% python3 -q
>>> import numpy as np
>>> from numpy import linalg as LA
>>> np.set_printoptions(suppress=True, linewidth=200)
>>> A = np.load("m.npy")
>>> print(A)
[[-3  0  0  0]
 [ 0 -1  0  0]
 [ 0  0  0 -1]
 [ 0  0  2  0]]
>>> print(np.round(LA.det(A), 4))
6.0
>>> print(np.allclose(A, A.T))
False
>>> print(np.round(np.sort(np.abs(LA.eigvals(A))), 4))
[1.     1.4142 1.4142 3.    ]
>>> print(np.trace(A))
-4
>>> print((A + A.T) / 2)
[[-3.   0.   0.   0. ]
 [ 0.  -1.   0.   0. ]
 [ 0.   0.   0.   0.5]
 [ 0.   0.   0.5  0. ]]
>>> q, R = LA.qr(A)
>>> print(q.T @ q)
[[1. 0. 0. 0.]
 [0. 1. 0. 0.]
 [0. 0. 1. 0.]
 [0. 0. 0. 1.]]
>>> print(q)
[[ 1.  0.  0.  0.]
 [-0.  1.  0.  0.]
 [-0. -0.  0. -1.]
 [-0. -0. -1.  0.]]
>>> print(R)
[[-3.  0.  0.  0.]
 [ 0. -1.  0.  0.]
 [ 0.  0. -2.  0.]
 [ 0.  0.  0.  1.]]
>>> out = np.array([[1, 2], [3, 2], [2, 1], [1, 3]])
>>> print(np.einsum("ij->j", A))
[-3 -1  2 -1]
>>> print(A @ out)
[[-3 -6]
 [-3 -2]
 [-1 -3]
 [ 4  2]]
>>> rng = np.random.default_rng(39)
>>> lab = rng.permutation(4)
>>> print(lab)
[2 3 0 1]
>>> out = A[lab][:, lab]
>>> print(out)
[[ 0 -1  0  0]
 [ 2  0  0  0]
 [ 0  0 -3  0]
 [ 0  0  0 -1]]
>>> print(np.diag(out))
[ 0  0 -3 -1]
>>> print(np.trace(out))
-4
>>> print(round(LA.det(out), 4), round(LA.det(A[lab]), 4))
6.0 6.0
>>> K = np.array([[0, -1, 0, 0, 0],
...     [0, 0, 1, 0, -2],
...     [0, -2, -1, 0, -1],
...     [0, 0, 0, 0, 0],
...     [0, -1, 0, 0, 0]])
>>> print(round(float(LA.norm(K, 2) / LA.norm(K)), 4))
0.7723
>>> print(np.argsort(-LA.norm(K, axis=0).round(6), kind="stable")[:3])
[1 4 2]
>>> P = np.triu(np.array([[-1, 0, 2, 1, -1],
...     [-2, 0, -1, 1, 1],
...     [-2, 3, 1, -1, 2],
...     [0, 2, -2, -3, 0],
...     [-1, -1, -3, -1, 1]]), 1) + np.eye(5)
>>> out = P @ K @ LA.inv(P)
>>> print(np.trace(out), np.trace(K))
-1.0 -1
>>> print(P @ K - K @ P)
[[ 0. -3. -3.  1. -1.]
 [ 0.  1.  1.  1. -1.]
 [ 0. -2. -2.  1.  4.]
 [ 0.  0.  0.  0.  0.]
 [ 0.  0. -1.  1.  1.]]
>>> print(LA.matrix_rank(out))
3
